$ ipython --no-banner

In [1]: import numpy as np

In [2]: np.set_printoptions(precision=2, suppress=True, linewidth=140)

In [3]: m1 = np.loadtxt("x.csv", delimiter=",")

In [4]: print(m1)
[[ 1. -1.  1. -1. -1.  1. -1.  1.]
 [ 1. -1.  1. -1.  1. -1.  1. -1.]
 [ 1.  1. -1. -1.  1.  1. -1. -1.]
 [ 1. -1. -1.  1. -1.  1.  1. -1.]
 [ 1.  1.  1.  1. -1. -1. -1. -1.]
 [ 1.  1. -1. -1. -1. -1.  1.  1.]]

In [5]: u, r1 = m1[5], m1[3]

In [6]: print(u @ u)
8.0

In [7]: print(u @ r1)
0.0

In [8]: pr = (u @ r1) / (u @ u) * u

In [9]: print((r1 - pr) @ u)
0.0

In [10]: print(r1 - pr)
[ 1. -1. -1.  1. -1.  1.  1. -1.]

In [11]: print(np.outer(u, r1))
[[ 1. -1. -1.  1. -1.  1.  1. -1.]
 [ 1. -1. -1.  1. -1.  1.  1. -1.]
 [-1.  1.  1. -1.  1. -1. -1.  1.]
 [-1.  1.  1. -1.  1. -1. -1.  1.]
 [-1.  1.  1. -1.  1. -1. -1.  1.]
 [-1.  1.  1. -1.  1. -1. -1.  1.]
 [ 1. -1. -1.  1. -1.  1.  1. -1.]
 [ 1. -1. -1.  1. -1.  1.  1. -1.]]

In [12]: rng = np.random.default_rng(42666)

In [13]: B = m1 + rng.integers(-2, 3, (6, 1)) @ rng.integers(-2, 3, (1, 8))

In [14]: print(B)
[[ 3.  1.  2. -2.  0.  2.  1.  3.]
 [ 3.  1.  2. -2.  2.  0.  3.  1.]
 [-1. -1. -2.  0.  0.  0. -3. -3.]
 [ 1. -1. -1.  1. -1.  1.  1. -1.]
 [-3. -3. -1.  3. -3. -3. -5. -5.]
 [ 1.  1. -1. -1. -1. -1.  1.  1.]]

In [15]: print(np.linalg.matrix_rank(B - m1, tol=1e-8))
1

In [16]: print(np.round(np.linalg.svd(B - m1, compute_uv=False), 2) + 0)
[11.83  0.    0.    0.    0.    0.  ]

In [17]: print(round(np.linalg.norm(m1), 2))
6.93

In [18]: print(np.count_nonzero(m1))
48

In [19]: print(np.diff(m1, axis=0))
[[ 0.  0.  0.  0.  2. -2.  2. -2.]
 [ 0.  2. -2.  0.  0.  2. -2.  0.]
 [ 0. -2.  0.  2. -2.  0.  2.  0.]
 [ 0.  2.  2.  0.  0. -2. -2.  0.]
 [ 0.  0. -2. -2.  0.  0.  2.  2.]]

In [20]: print(np.linalg.matrix_rank(m1))
6

In [21]: F = np.array([[3, -3, 3, -3, 3, -3],
    ...:     [3, 1, 3, 1, 3, 1],
    ...:     [-2, -3, -2, -3, -2, -3],
    ...:     [3, -3, 3, -3, 3, -3],
    ...:     [3, 1, 3, 1, 3, 1],
    ...:     [-2, -3, -2, -3, -2, -3]])

In [22]: U, sv, Vt = np.linalg.svd(F)

In [23]: vecs = Vt[:(sv > 1e-8).sum()]

In [24]: x0 = F[3] + 2 * F[2] + rng.integers(2) * np.eye(6)[3]

In [25]: print(x0)
[-1. -9. -1. -8. -1. -9.]

In [26]: print(np.linalg.matrix_rank(np.vstack([F, x0])))
3

In [27]: print(np.diag(vecs.T @ vecs))
[0.33 0.33 0.33 0.33 0.33 0.33]

In [28]: print(round(float(np.linalg.norm(x0 - vecs.T @ vecs @ x0)), 2))
0.82

In [29]: print(np.round(vecs.T @ vecs, 2) + 0)
[[0.33 0.   0.33 0.   0.33 0.  ]
 [0.   0.33 0.   0.33 0.   0.33]
 [0.33 0.   0.33 0.   0.33 0.  ]
 [0.   0.33 0.   0.33 0.   0.33]
 [0.33 0.   0.33 0.   0.33 0.  ]
 [0.   0.33 0.   0.33 0.   0.33]]

In [30]: print(np.allclose(vecs.T @ vecs @ x0, x0))
False

In [31]: print(np.linalg.cond(F) > 100)
True

In [32]: print([round(float(x), 2) for x in np.linalg.svd(F, compute_uv=False)[:3]])
[11.49, 10.68, 0.0]

In [33]: print(np.argsort(-np.linalg.norm(F, axis=0).round(6), kind="stable")[:3])
[0 2 4]

In [34]: B = np.array([[3, 3], [-3, 5], [-8, 3], [3, -8], [-1, 1], [-2, -1]])

In [35]: print(np.einsum("ik,kj->ij", F, B))
[[-12  33]
 [-20  17]
 [ 18  -2]
 [-12  33]
 [-20  17]
 [ 18  -2]]

In [36]: print(np.linalg.matrix_rank(F @ B))
2

In [37]: print(np.einsum("ij->j", F))
[  8 -10   8 -10   8 -10]

In [38]: K = np.load("w.npy")

In [39]: print(K)
[[ 0.  0.  0.  0. -5.]
 [ 0.  0.  0.  0.  1.]
 [ 0.  0.  0.  0. -4.]
 [ 0.  0.  0.  0.  4.]
 [-5.  1. -4.  4.  0.]]

In [40]: B = K + rng.integers(-2, 3, (5, 2)) @ rng.integers(-2, 3, (2, 5))

In [41]: print(B)
[[ 2.  2. -4.  2. -9.]
 [-2.  1. -1. -1.  3.]
 [ 0.  3. -5.  1. -6.]
 [ 5. -1.  0.  3. -2.]
 [-3.  3. -8.  6. -4.]]

In [42]: print(B - K)
[[ 2.  2. -4.  2. -4.]
 [-2.  1. -1. -1.  2.]
 [ 0.  3. -5.  1. -2.]
 [ 5. -1.  0.  3. -6.]
 [ 2.  2. -4.  2. -4.]]

In [43]: print(np.round(np.linalg.svd(B - K, compute_uv=False), 2) + 0)
[12.52  7.23  0.    0.    0.  ]

In [44]: vals, vecs = np.linalg.eigh(K)

In [45]: x0 = np.array([6, 3, 1, -4, 7])

In [46]: print(round(float(x0 @ K @ x0 / (x0 @ x0)), 2), np.round(vals[0], 2), round(vals[-1], 2))
-5.93 -7.62 7.62

In [47]: print(np.round(np.linalg.eigvalsh(K[1:, 1:]), 2) + 0)
[-5.74  0.    0.    5.74]

In [48]: print(np.round(vecs * np.abs(vals) @ vecs.T, 2) + 0)
[[ 3.28 -0.66  2.63 -2.63  0.  ]
 [-0.66  0.13 -0.53  0.53  0.  ]
 [ 2.63 -0.53  2.1  -2.1   0.  ]
 [-2.63  0.53 -2.1   2.1   0.  ]
 [ 0.    0.    0.    0.    7.62]]

In [49]: arr = np.loadtxt("m.csv", delimiter=",")

In [50]: print(arr)
[[ 1. -2.  1. -2. -2.]
 [ 1.  1.  2.  2.  0.]
 [-1.  1. -1.  1. -1.]
 [-1. -2. -1. -1.  2.]
 [-1.  0.  2. -1. -2.]
 [ 2. -1. -2. -1.  1.]
 [ 2. -2. -2.  1.  2.]
 [ 0.  1.  1. -1.  2.]
 [ 0.  2.  2. -1. -1.]
 [-1.  2. -1. -2. -1.]
 [ 2.  1.  2.  1. -2.]
 [ 1.  1. -1.  1. -1.]
 [ 2. -2.  1.  2.  2.]
 [ 0.  1.  1.  2. -1.]
 [ 2.  2. -1.  2.  1.]]

In [51]: D = np.linalg.norm(arr[:, None] - arr[None], axis=-1)

In [52]: print(np.linalg.norm(arr, axis=1))
[3.74 3.16 2.24 3.32 3.16 3.32 4.12 2.65 3.16 3.32 3.74 2.24 4.12 2.65 3.74]

In [53]: print(np.flatnonzero(D[9] < D.mean() / 2))
[9]

In [54]: print(np.unravel_index(D.round(6).argmax(), D.shape))
(np.int64(9), np.int64(12))

In [55]: th = np.radians(135)

In [56]: r_ = np.eye(5)

In [57]: r_[2, 2] = r_[4, 4] = np.cos(th)

In [58]: r_[2, 4], r_[4, 2] = -np.sin(th), np.sin(th)

In [59]: print(r_)
[[ 1.    0.    0.    0.    0.  ]
 [ 0.    1.    0.    0.    0.  ]
 [ 0.    0.   -0.71  0.   -0.71]
 [ 0.    0.    0.    1.    0.  ]
 [ 0.    0.    0.71  0.   -0.71]]

In [60]: B = arr @ r_.T

In [61]: print(np.allclose(arr @ arr.T, B @ B.T))
True

In [62]: print(round(float(np.linalg.det(r_)), 2), round(float(np.trace(r_)), 2))
1.0 1.59

In [63]: print(B.round(2) + 0)
[[ 1.   -2.    0.71 -2.    2.12]
 [ 1.    1.   -1.41  2.    1.41]
 [-1.    1.    1.41  1.    0.  ]
 [-1.   -2.   -0.71 -1.   -2.12]
 [-1.    0.    0.   -1.    2.83]
 [ 2.   -1.    0.71 -1.   -2.12]
 [ 2.   -2.    0.    1.   -2.83]
 [ 0.    1.   -2.12 -1.   -0.71]
 [ 0.    2.   -0.71 -1.    2.12]
 [-1.    2.    1.41 -2.    0.  ]
 [ 2.    1.    0.    1.    2.83]
 [ 1.    1.    1.41  1.    0.  ]
 [ 2.   -2.   -2.12  2.   -0.71]
 [ 0.    1.    0.    2.    1.41]
 [ 2.    2.    0.    2.   -1.41]]

In [64]: B = arr[0, 0] * arr[1:] - np.outer(arr[1:, 0], arr[0])

In [65]: print(B)
[[ 0.  3.  1.  4.  2.]
 [ 0. -1.  0. -1. -3.]
 [ 0. -4.  0. -3.  0.]
 [ 0. -2.  3. -3. -4.]
 [ 0.  3. -4.  3.  5.]
 [ 0.  2. -4.  5.  6.]
 [ 0.  1.  1. -1.  2.]
 [ 0.  2.  2. -1. -1.]
 [ 0.  0.  0. -4. -3.]
 [ 0.  5.  0.  5.  2.]
 [ 0.  3. -2.  3.  1.]
 [ 0.  2. -1.  6.  6.]
 [ 0.  1.  1.  2. -1.]
 [ 0.  6. -3.  6.  5.]]

In [66]: print(arr[:, 0] / arr[0, 0])
[ 1.  1. -1. -1. -1.  2.  2.  0.  0. -1.  2.  1.  2.  0.  2.]

In [67]: u = np.array([1, 1])

In [68]: print(np.array([np.convolve(row, u, "same") for row in arr]))
[[ 1. -1. -1. -1. -4.]
 [ 1.  2.  3.  4.  2.]
 [-1.  0.  0.  0.  0.]
 [-1. -3. -3. -2.  1.]
 [-1. -1.  2.  1. -3.]
 [ 2.  1. -3. -3.  0.]
 [ 2.  0. -4. -1.  3.]
 [ 0.  1.  2.  0.  1.]
 [ 0.  2.  4.  1. -2.]
 [-1.  1.  1. -3. -3.]
 [ 2.  3.  3.  3. -1.]
 [ 1.  2.  0.  0.  0.]
 [ 2.  0. -1.  3.  4.]
 [ 0.  1.  2.  3.  1.]
 [ 2.  4.  1.  1.  3.]]

In [69]: print(np.cross(arr[9, :3], arr[3, :3]))
[-4.  0.  4.]

In [70]: print(np.polyval(u, arr[9]))
[ 0.  3.  0. -1.  0.]

In [71]: E = np.loadtxt("block3.csv", delimiter=",")

In [72]: print(E)
[[ 0.  0.  0.  0.  0.  0.  0.  0.  0.  0.  0.  0.  0.  0.  0.]
 [ 2.  0.  1.  0.  2.  1.  1.  0.  0.  2.  0.  2.  1.  2.  1.]
 [ 6.  0.  3.  0.  6.  3.  3.  0.  0.  6.  0.  6.  3.  6.  3.]
 [ 2.  0.  1.  0.  2.  1.  1.  0.  0.  2.  0.  2.  1.  2.  1.]
 [-2.  0. -1.  0. -2. -1. -1.  0.  0. -2.  0. -2. -1. -2. -1.]
 [ 6.  0.  3.  0.  6.  3.  3.  0.  0.  6.  0.  6.  3.  6.  3.]
 [ 6.  0.  3.  0.  6.  3.  3.  0.  0.  6.  0.  6.  3.  6.  3.]
 [ 6.  0.  3.  0.  6.  3.  3.  0.  0.  6.  0.  6.  3.  6.  3.]
 [ 2.  0.  1.  0.  2.  1.  1.  0.  0.  2.  0.  2.  1.  2.  1.]
 [-2.  0. -1.  0. -2. -1. -1.  0.  0. -2.  0. -2. -1. -2. -1.]
 [ 2.  0.  1.  0.  2.  1.  1.  0.  0.  2.  0.  2.  1.  2.  1.]
 [ 0.  0.  0.  0.  0.  0.  0.  0.  0.  0.  0.  0.  0.  0.  0.]]

In [73]: U, sv, Vt = np.linalg.svd(E)

In [74]: vecs = Vt[:(sv > 1e-8).sum()]

In [75]: x0 = E[0] + 2 * E[11] + rng.integers(2) * np.eye(15)[12]

In [76]: print(x0)
[0. 0. 0. 0. 0. 0. 0. 0. 0. 0. 0. 0. 0. 0. 0.]

In [77]: print(np.allclose(vecs.T @ vecs @ x0, x0))
True

In [78]: r = np.linalg.matrix_rank(E)

In [79]: print(r)
1

In [80]: N = np.linalg.svd(E)[2][r:].T

In [81]: print([int(np.linalg.matrix_rank(E[:, :j + 1])) for j in range(15)])
[1, 1, 1, 1, 1, 1, 1, 1, 1, 1, 1, 1, 1, 1, 1]

In [82]: print([int(np.linalg.matrix_rank(np.delete(E, i, axis=0))) for i in range(12)])
[1, 1, 1, 1, 1, 1, 1, 1, 1, 1, 1, 1]

In [83]: print(np.allclose(E @ N, 0))
True

In [84]: print(N.shape)
(15, 14)

In [85]: print(np.argsort(-np.linalg.norm(E, axis=0).round(6), kind="stable")[:3])
[0 4 9]

In [86]: print(np.linalg.matrix_rank(E, rtol=0.1))
1

In [87]: mat = np.load("run4.npy")

In [88]: print(mat)
[[ 2  2  0  0]
 [ 1 -3  0  0]
 [ 0  0  2  2]
 [ 0  0  1 -3]]

In [89]: print((mat - mat.T) / 2)
[[ 0.   0.5  0.   0. ]
 [-0.5  0.   0.   0. ]
 [ 0.   0.   0.   0.5]
 [ 0.   0.  -0.5  0. ]]

In [90]: print(np.trace(mat))
-2

In [91]: print(round(float(np.linalg.det(mat)), 2))
64.0

In [92]: x0 = np.array([-1, -3, -1, 0])

In [93]: y = mat @ x0

In [94]: c, lr = np.zeros(4), 1 / np.linalg.norm(mat, 2) ** 2

In [95]: for i in range(50):
    ...:     c -= lr * mat.T @ (mat @ c - y)
    ...:     if i % 10 == 0: print(i, round(np.linalg.norm(mat @ c - y), 2))
    ...: 
0 1.63
10 0.02
20 0.0
30 0.0
40 0.0

In [96]: print(np.round(np.linalg.cond(mat), 2))
1.64

In [97]: u, r1 = mat[1], mat[0]

In [98]: print(u @ r1)
-4

In [99]: print(u @ u)
10

In [100]: pr = (u @ r1) / (u @ u) * u

In [101]: print(round((r1 - pr) @ u, 2))
0.0

In [102]: print(np.linalg.matrix_rank(np.outer(u, r1)))
1

In [103]: print(round(float(np.linalg.norm(u + r1) ** 2 + np.linalg.norm(u - r1) ** 2), 2))
36.0

In [104]: print(r1 - pr)
[2.4 0.8 0.  0. ]

In [105]: u = np.array([-3, 0, 0, -3])

In [106]: B = mat + np.outer(u, np.eye(4)[2])

In [107]: print(np.linalg.matrix_rank(B - mat))
1

In [108]: print(B)
[[ 2.  2. -3.  0.]
 [ 1. -3.  0.  0.]
 [ 0.  0.  2.  2.]
 [ 0.  0. -2. -3.]]

In [109]: print(np.linalg.matrix_rank(np.linalg.inv(B) - np.linalg.inv(mat), tol=1e-8))
1
